$ python -q
>>> import numpy as np
>>> from numpy import linalg as LA
>>> np.set_printoptions(suppress=True, linewidth=140)
>>> def rd(a):
...     return np.round(a, 2) + 0
... 
>>> m1 = np.array([[0, 0, 0, 0, 1],
...     [0, 1, 0, 0, 0],
...     [1, 0, 0, 0, 0],
...     [0, 0, 0, 1, 0],
...     [0, 0, 1, 0, 0]])
>>> x0 = np.array([5, 5, 3, 5, 5])
>>> rd(np.abs(LA.eigvals(m1)))
array([1., 1., 1., 1., 1.])
>>> rd(LA.norm(x0)), rd(LA.norm(m1 @ x0))
(np.float64(10.44), np.float64(10.44))
>>> rd(LA.det(m1))
np.float64(1.0)
>>> 5 - LA.matrix_rank(m1 - np.eye(5), tol=1e-8)
np.int64(3)
>>> [p for p in range(1, 25) if np.allclose(LA.matrix_power(m1, p), np.eye(5))]
[3, 6, 9, 12, 15, 18, 21, 24]
>>> LA.matrix_power(m1, 100)
array([[0, 0, 0, 0, 1],
       [0, 1, 0, 0, 0],
       [1, 0, 0, 0, 0],
       [0, 0, 0, 1, 0],
       [0, 0, 1, 0, 0]])
>>> m1.sum(axis=1)
array([1, 1, 1, 1, 1])
>>> pr = np.eye(5)[3]
>>> for _ in range(7):
...     pr = pr @ m1
...     print(pr.round(2))
... 
[0. 0. 0. 1. 0.]
[0. 0. 0. 1. 0.]
[0. 0. 0. 1. 0.]
[0. 0. 0. 1. 0.]
[0. 0. 0. 1. 0.]
[0. 0. 0. 1. 0.]
[0. 0. 0. 1. 0.]
>>> np.allclose(m1 @ m1.T, m1.T @ m1)
True
>>> assert m1 == m1.T
Traceback (most recent call last):
  File "<python-input-16>", line 1, in <module>
    assert m1 == m1.T
           ^^^^^^^^^^
ValueError: The truth value of an array with more than one element is ambiguous. Use a.any() or a.all()
>>> rd(LA.eigvals(m1).sum().real)
np.float64(2.0)
>>> np.kron(np.eye(2, dtype=int), m1)
array([[0, 0, 0, 0, 1, 0, 0, 0, 0, 0],
       [0, 1, 0, 0, 0, 0, 0, 0, 0, 0],
       [1, 0, 0, 0, 0, 0, 0, 0, 0, 0],
       [0, 0, 0, 1, 0, 0, 0, 0, 0, 0],
       [0, 0, 1, 0, 0, 0, 0, 0, 0, 0],
       [0, 0, 0, 0, 0, 0, 0, 0, 0, 1],
       [0, 0, 0, 0, 0, 0, 1, 0, 0, 0],
       [0, 0, 0, 0, 0, 1, 0, 0, 0, 0],
       [0, 0, 0, 0, 0, 0, 0, 0, 1, 0],
       [0, 0, 0, 0, 0, 0, 0, 1, 0, 0]])
>>> rd(LA.det(m1.T))
np.float64(1.0)
>>> Y = m1 / LA.norm(m1, axis=1, keepdims=True)
>>> cov = Y @ Y.T
>>> cov
array([[1., 0., 0., 0., 0.],
       [0., 1., 0., 0., 0.],
       [0., 0., 1., 0., 0.],
       [0., 0., 0., 1., 0.],
       [0., 0., 0., 0., 1.]])
>>> np.degrees(np.arccos(np.clip(cov[3, 0], -1, 1)))
np.float64(90.0)
>>> cov[3]
array([0., 0., 0., 1., 0.])
>>> (cov - 2 * np.eye(5)).round(6).argmax(axis=1)
array([1, 0, 0, 0, 0])
>>> J = np.loadtxt("layer1.csv", delimiter=",")
>>> J
array([[ -2.1 ,   0.8 , -10.5 ,  -1.6 ,   0.2 ,   1.2 ,   1.6 ],
       [  1.3 ,   0.5 ,   6.45,   0.2 ,  -1.3 ,  -0.2 ,  -0.5 ],
       [ -0.4 ,   1.  ,  -1.95,  -0.8 ,  -1.3 ,   0.8 ,  -0.3 ],
       [ -0.4 ,   0.8 ,  -2.  ,   0.4 ,   1.5 ,   0.6 ,  -1.2 ],
       [  0.7 ,  -1.4 ,   3.46,   0.3 ,  -0.4 ,  -0.5 ,   1.5 ],
       [  1.4 ,   2.2 ,   7.08,   0.8 ,   0.2 ,   0.2 ,  -0.5 ],
       [  1.5 ,   0.1 ,   7.52,   1.  ,  -1.1 ,   0.7 ,   0.3 ],
       [ -0.5 ,   1.  ,  -2.48,  -0.9 ,   0.1 ,  -0.7 ,  -1.7 ],
       [  0.3 ,   1.1 ,   1.42,   0.8 ,  -1.4 ,   0.  ,   1.  ],
       [  2.3 ,  -0.9 ,  11.53,  -0.7 ,  -2.4 ,  -0.8 ,  -0.1 ],
       [  0.3 ,   0.7 ,   1.61,  -1.  ,  -0.3 ,   1.6 ,   1.1 ],
       [ -1.1 ,  -0.8 ,  -5.46,  -0.7 ,  -0.9 ,  -0.9 ,   1.  ],
       [ -1.4 ,   2.1 ,  -7.02,  -0.4 ,   0.5 ,  -1.3 ,   0.2 ],
       [ -0.2 ,   1.9 ,  -0.96,   1.5 ,  -1.8 ,   0.1 ,  -0.6 ],
       [ -0.9 ,   1.2 ,  -4.51,   0.9 ,   0.1 ,   1.1 ,   0.3 ],
       [ -1.5 ,   1.2 ,  -7.52,  -1.  ,   0.2 ,  -0.4 ,  -1.2 ],
       [ -0.4 ,  -2.4 ,  -1.94,   0.2 ,   0.8 ,   0.8 ,   1.  ],
       [  1.8 ,   0.2 ,   9.02,   0.4 ,   2.4 ,  -0.5 ,  -0.6 ]])
>>> x0 = np.array([5, -2, -5, -4, -7, 4, -7])
>>> h1 = np.maximum(J @ x0, 0)
>>> rd(J.T @ h1)
array([ -219.98,   170.01, -1098.03,  -126.  ,   -34.46,    18.01,    -4.42])
>>> J * (h1 > 1e-9)[:, None]
array([[ -2.1 ,   0.8 , -10.5 ,  -1.6 ,   0.2 ,   1.2 ,   1.6 ],
       [  0.  ,   0.  ,   0.  ,   0.  ,  -0.  ,  -0.  ,  -0.  ],
       [ -0.4 ,   1.  ,  -1.95,  -0.8 ,  -1.3 ,   0.8 ,  -0.3 ],
       [ -0.4 ,   0.8 ,  -2.  ,   0.4 ,   1.5 ,   0.6 ,  -1.2 ],
       [  0.  ,  -0.  ,   0.  ,   0.  ,  -0.  ,  -0.  ,   0.  ],
       [  0.  ,   0.  ,   0.  ,   0.  ,   0.  ,   0.  ,  -0.  ],
       [  0.  ,   0.  ,   0.  ,   0.  ,  -0.  ,   0.  ,   0.  ],
       [ -0.5 ,   1.  ,  -2.48,  -0.9 ,   0.1 ,  -0.7 ,  -1.7 ],
       [  0.  ,   0.  ,   0.  ,   0.  ,  -0.  ,   0.  ,   0.  ],
       [  0.  ,  -0.  ,   0.  ,  -0.  ,  -0.  ,  -0.  ,  -0.  ],
       [  0.  ,   0.  ,   0.  ,  -0.  ,  -0.  ,   0.  ,   0.  ],
       [ -1.1 ,  -0.8 ,  -5.46,  -0.7 ,  -0.9 ,  -0.9 ,   1.  ],
       [ -1.4 ,   2.1 ,  -7.02,  -0.4 ,   0.5 ,  -1.3 ,   0.2 ],
       [ -0.2 ,   1.9 ,  -0.96,   1.5 ,  -1.8 ,   0.1 ,  -0.6 ],
       [ -0.9 ,   1.2 ,  -4.51,   0.9 ,   0.1 ,   1.1 ,   0.3 ],
       [ -1.5 ,   1.2 ,  -7.52,  -1.  ,   0.2 ,  -0.4 ,  -1.2 ],
       [ -0.4 ,  -2.4 ,  -1.94,   0.2 ,   0.8 ,   0.8 ,   1.  ],
       [  0.  ,   0.  ,   0.  ,   0.  ,   0.  ,  -0.  ,  -0.  ]])
